>>> import numpy as np
>>> np.set_printoptions(precision=2, suppress=True, linewidth=200, sign=" ")
>>> def tidy(a):
...     return np.round(a, 2) + 0
... 
>>> arr = np.loadtxt("dump.csv", delimiter=",")
>>> print(arr)
[[ 0.36 -3.86 -2.21  0.47  0.54 -1.96 -0.15]
 [-0.04  0.   -0.14 -0.01  0.    0.09 -0.11]
 [-2.55  0.51 -1.68  0.23  0.5   1.05 -3.26]
 [ 0.09 -1.91 -1.06  0.22  0.29 -0.91 -0.06]
 [ 0.16 -1.95 -1.11  0.16  0.28 -1.03 -0.05]
 [ 0.02 -0.05  0.08  0.02 -0.01 -0.03  0.02]
 [-0.07 -0.12 -0.06  0.07  0.08 -0.03 -0.05]
 [-2.62  0.42 -1.72  0.2   0.49  0.93 -3.11]
 [-1.22 -0.59 -1.27  0.16  0.32  0.02 -1.55]
 [-2.32 -1.35 -2.8   0.39  0.77  0.05 -3.12]
 [-1.2  -0.59 -1.36  0.23  0.43  0.04 -1.55]
 [-1.28 -0.73 -1.4   0.15  0.4  -0.01 -1.6 ]
 [-2.62  0.49 -1.68  0.21  0.48  1.02 -3.11]
 [ 0.01 -0.04  0.04 -0.01 -0.04  0.05 -0.02]
 [-1.06 -2.57 -2.5   0.52  0.73 -1.   -1.66]
 [-1.19 -0.76 -1.44  0.1   0.39  0.01 -1.55]
 [-2.36 -1.43 -2.88  0.38  0.87  0.04 -3.22]
 [-1.44  1.21 -0.28 -0.09  0.13  1.03 -1.53]
 [-2.4  -1.33 -2.8   0.46  0.78 -0.02 -3.34]
 [ 0.2  -1.97 -1.09  0.18  0.3  -0.99 -0.04]
 [-2.85  2.43 -0.55 -0.06  0.11  2.02 -3.01]
 [-1.   -2.51 -2.52  0.41  0.66 -1.   -1.68]
 [ 0.41 -3.8  -2.25  0.39  0.59 -2.05 -0.24]]
>>> Xc = arr - arr.mean(axis=0)
>>> V = np.linalg.svd(Xc)[2][:2]
>>> M2 = Xc - Xc @ V.T @ V
>>> print(tidy((Xc @ V.T).std(axis=0)))
[ 2.12  1.57]
>>> print(tidy(np.cov(Xc @ V.T, rowvar=False)))
[[ 4.7   0.  ]
 [ 0.    2.58]]
>>> print(tidy(np.linalg.norm(M2) / np.linalg.norm(Xc)))
0.03
>>> print(np.linalg.norm(M2, axis=1).round(6).argmax())
1
>>> Z = arr[[12, 9]].astype(float)
>>> for _ in range(4):
...     idx = np.linalg.norm(arr[:, None] - Z, axis=-1).argmin(axis=1)
...     Z = np.array([arr[idx == j].mean(axis=0) for j in range(2)])
... 
>>> print(idx)
[ 1  0  0  1  1  0  0  0  0  1  0  0  0  0  1  0  1  0  1  1  0  1  1]
>>> print(np.abs(Z[1] - Z[0]).argmax())
1
>>> q, _ = np.linalg.qr(np.array([[1.1], [-1.7], [0.0], [1.6], [-1.8], [-1.0], [0.6], [0.9]]))
>>> feats = q @ q.T
>>> print(tidy(feats))
[[ 0.1  -0.15  0.    0.15 -0.16 -0.09  0.05  0.08]
 [-0.15  0.24  0.   -0.23  0.25  0.14 -0.08 -0.13]
 [ 0.    0.    0.    0.    0.    0.    0.    0.  ]
 [ 0.15 -0.23  0.    0.21 -0.24 -0.13  0.08  0.12]
 [-0.16  0.25  0.   -0.24  0.27  0.15 -0.09 -0.13]
 [-0.09  0.14  0.   -0.13  0.15  0.08 -0.05 -0.07]
 [ 0.05 -0.08  0.    0.08 -0.09 -0.05  0.03  0.04]
 [ 0.08 -0.13  0.    0.12 -0.13 -0.07  0.04  0.07]]
>>> Uu, sigma, Vt = np.linalg.svd(feats)
>>> print(tidy(sigma))
[ 1.  0.  0.  0.  0.  0.  0.  0.]
>>> print(np.argmax(sigma[:-1] / (sigma[1:] + 1e-6)) + 1)
1
>>> M2 = Uu[:, :1] @ np.diag(sigma[:1]) @ Vt[:1]
>>> print(tidy(M2))
[[ 0.1  -0.15  0.    0.15 -0.16 -0.09  0.05  0.08]
 [-0.15  0.24  0.   -0.23  0.25  0.14 -0.08 -0.13]
 [ 0.    0.    0.    0.    0.    0.    0.    0.  ]
 [ 0.15 -0.23  0.    0.21 -0.24 -0.13  0.08  0.12]
 [-0.16  0.25  0.   -0.24  0.27  0.15 -0.09 -0.13]
 [-0.09  0.14  0.   -0.13  0.15  0.08 -0.05 -0.07]
 [ 0.05 -0.08  0.    0.08 -0.09 -0.05  0.03  0.04]
 [ 0.08 -0.13  0.    0.12 -0.13 -0.07  0.04  0.07]]
>>> print(np.linalg.matrix_rank(feats, rtol=0.05))
1
>>> print(tidy(np.linalg.norm(feats - M2) / np.linalg.norm(feats)))
0.0
>>> print(np.linalg.matrix_rank(M2))
1
>>> vals, V = np.linalg.eigh(feats)
>>> print(tidy(np.abs(V[:, -1])))
[ 0.32  0.49  0.    0.46  0.52  0.29  0.17  0.26]
>>> print(tidy(V.T @ V))
[[ 1.  0.  0.  0.  0.  0.  0.  0.]
 [ 0.  1.  0.  0.  0.  0.  0.  0.]
 [ 0.  0.  1.  0.  0.  0.  0.  0.]
 [ 0.  0.  0.  1.  0.  0.  0.  0.]
 [ 0.  0.  0.  0.  1.  0.  0.  0.]
 [ 0.  0.  0.  0.  0.  1.  0.  0.]
 [ 0.  0.  0.  0.  0.  0.  1.  0.]
 [ 0.  0.  0.  0.  0.  0.  0.  1.]]
>>> print(np.abs(V[:, -1]).round(6).argmax())
4
>>> print(np.unique(vals.round(6) + 0, return_counts=True)[1])
[ 7  1]
>>> print(tidy(vals.sum()), np.trace(feats))
1.0 1.0
>>> f = np.array([-1, 1, 2, -3, -2])
>>> r1 = np.array([1, 1, 1, 1, 1, 0])
>>> m1 = np.outer(f, r1)
>>> print(m1)
[[-1 -1 -1 -1 -1  0]
 [ 1  1  1  1  1  0]
 [ 2  2  2  2  2  0]
 [-3 -3 -3 -3 -3  0]
 [-2 -2 -2 -2 -2  0]]
>>> x0 = np.array([0, 0, 1, 0, 0, 3, 2])
>>> target = arr @ x0
>>> beta, lr = np.zeros(7), 1 / np.linalg.norm(arr, 2) ** 2
>>> for i in range(60):
...     beta -= lr * arr.T @ (arr @ beta - target)
...     if i % 10 == 0: print(i, round(np.linalg.norm(arr @ beta - target), 2))
... 
0 5.3
10 0.66
20 0.65
30 0.65
40 0.65
50 0.65
>>> print(tidy(beta))
[ 0.47  1.22  1.2  -0.21 -0.33  0.5   0.83]
>>> theta = np.radians(180)
>>> r_ = np.eye(6)
>>> r_[1, 1] = r_[2, 2] = np.cos(theta)
>>> r_[1, 2], r_[2, 1] = -np.sin(theta), np.sin(theta)
>>> print(tidy(r_))
[[ 1.  0.  0.  0.  0.  0.]
 [ 0. -1.  0.  0.  0.  0.]
 [ 0.  0. -1.  0.  0.  0.]
 [ 0.  0.  0.  1.  0.  0.]
 [ 0.  0.  0.  0.  1.  0.]
 [ 0.  0.  0.  0.  0.  1.]]
>>> M2 = m1 @ r_.T
>>> print(tidy(M2))
[[-1.  1.  1. -1. -1.  0.]
 [ 1. -1. -1.  1.  1.  0.]
 [ 2. -2. -2.  2.  2.  0.]
 [-3.  3.  3. -3. -3.  0.]
 [-2.  2.  2. -2. -2.  0.]]
>>> sigma = 20 * 0.5 ** np.arange(6)
>>> rng = np.random.default_rng(179205)
>>> J = rng.normal(size=(23, 6)) * rng.permutation(sigma)
>>> print(tidy(J))
[[-46.77   0.04  -4.77  -1.8   -8.66  -4.4 ]
 [  2.49   1.72   1.22   0.44 -15.85   1.  ]
 [ 12.9   -0.18  -0.38  -1.33   3.56   6.14]
 [ -6.87  -0.32   3.99   1.53  -8.31   0.93]
 [ -5.44  -1.21  -1.03   0.11 -12.59  -3.92]
 [-17.    -0.21   0.08  -0.47   9.58  -5.17]
 [ 28.66  -0.22  -1.04   0.21 -11.21   5.97]
 [ 13.48  -0.26  -3.36   0.79   6.87  -3.8 ]
 [ -0.31   1.41   6.61   0.32  19.15  -4.84]
 [-25.89  -0.97  -3.25   1.38  14.37   5.25]
 [  3.14   0.77  -2.1    0.57 -13.08   2.35]
 [-12.19   0.11   2.71  -0.6  -11.8   -5.26]
 [-24.78  -0.87   1.3    1.94   2.04   5.93]
 [-10.    -0.31   2.81  -1.37 -14.06   7.36]
 [ 28.69   0.83  -0.48  -0.78 -10.22   2.8 ]
 [-32.83   0.44  -4.45   1.08   8.48  -0.81]
 [  8.19  -0.33   1.49   1.51   7.84   8.24]
 [-12.14  -0.41   2.3   -0.27   1.51   8.33]
 [-22.47  -0.39   0.55  -0.13  12.23   1.98]
 [  2.83  -0.41   1.92  -1.68   3.31   7.37]
 [  1.88   0.54  -0.44  -0.72   5.23  -1.78]
 [ 38.19   0.02   3.45  -0.64  -5.83   2.6 ]
 [ 20.06   0.02  -5.02   1.6   -5.81   5.2 ]]
>>> x0 = np.array([-6, -3, -4, -1, -2, 7])
>>> print(np.linalg.norm(J @ x0) <= np.linalg.norm(J, 2) * np.linalg.norm(x0) + 1e-9)
True
>>> x0 = np.array([1, 2, 0, 2, 3, 0])
>>> target = J @ x0
>>> print(tidy(np.linalg.lstsq(J, target)[0]))
[ 1.  2.  0.  2.  3.  0.]
>>> target = target + 0.02 * rng.normal(size=23)
>>> print(tidy(target))
[-76.29 -40.77  20.57 -29.39 -45.42  10.42  -4.99  35.17  60.59  18.04 -33.44 -48.56 -16.54 -55.53  -1.89  -4.34  34.07  -8.95  13.16   8.61  17.23  19.46   5.88]
>>> beta, *_ = np.linalg.lstsq(J, target)
>>> print(tidy(beta))
[ 1.    1.99  0.    2.    3.    0.  ]
>>> print(beta.round())
[ 1.  2. -0.  2.  3.  0.]
>>> print([round(float(np.linalg.norm(np.linalg.solve(J.T @ J + lam * np.eye(6), J.T @ target))), 2) for lam in (0, 1, 10, 100)])
[4.24, 4.11, 3.59, 3.09]
>>> cov = np.cov(J, rowvar=False)
>>> print(tidy(J.std(axis=0)))
[ 20.46   0.69   2.93   1.09  10.19   4.62]
>>> dist = np.linalg.norm(J[:, None] - J[None], axis=-1)
>>> print(dist.shape)
(23, 23)
>>> print(dist[12].round(6).argsort(kind="stable")[:4])
[ 12  18  17   9]
>>> print(np.linalg.matrix_rank(dist ** 2))
8
>>> print(np.unravel_index(dist.round(6).argmax(), dist.shape))
(np.int64(0), np.int64(21))
>>> E = np.load("data.npy")
>>> print(E)
[[ 35   2  10]
 [  2  26  20]
 [ 10  20  54]]
>>> M2 = E / np.sqrt((E ** 2).mean(axis=1, keepdims=True))
>>> print(tidy(M2[0]))
[ 1.66  0.1   0.48]
>>> print(tidy(np.linalg.norm(M2, axis=1)))
[ 1.73  1.73  1.73]
>>> print(tidy(E - E.mean(axis=1, keepdims=True)))
[[ 19.33 -13.67  -5.67]
 [-14.    10.     4.  ]
 [-18.    -8.    26.  ]]
>>> hat = np.triu(np.array([[2, 2, 1], [3, 2, 2], [-2, -3, -2]]), 1) + np.eye(3)
>>> M2 = hat @ E @ np.linalg.inv(hat)
>>> print(tidy(np.poly(M2)))
[     1.   -115.   3700. -33124.]
>>> print(np.trace(M2), np.trace(E))
115.0 115
>>> print(np.linalg.matrix_rank(M2))
3
>>> print(M2)
[[ 49. -24. 103.]
 [ 22.  22.  62.]
 [ 10.   0.  44.]]
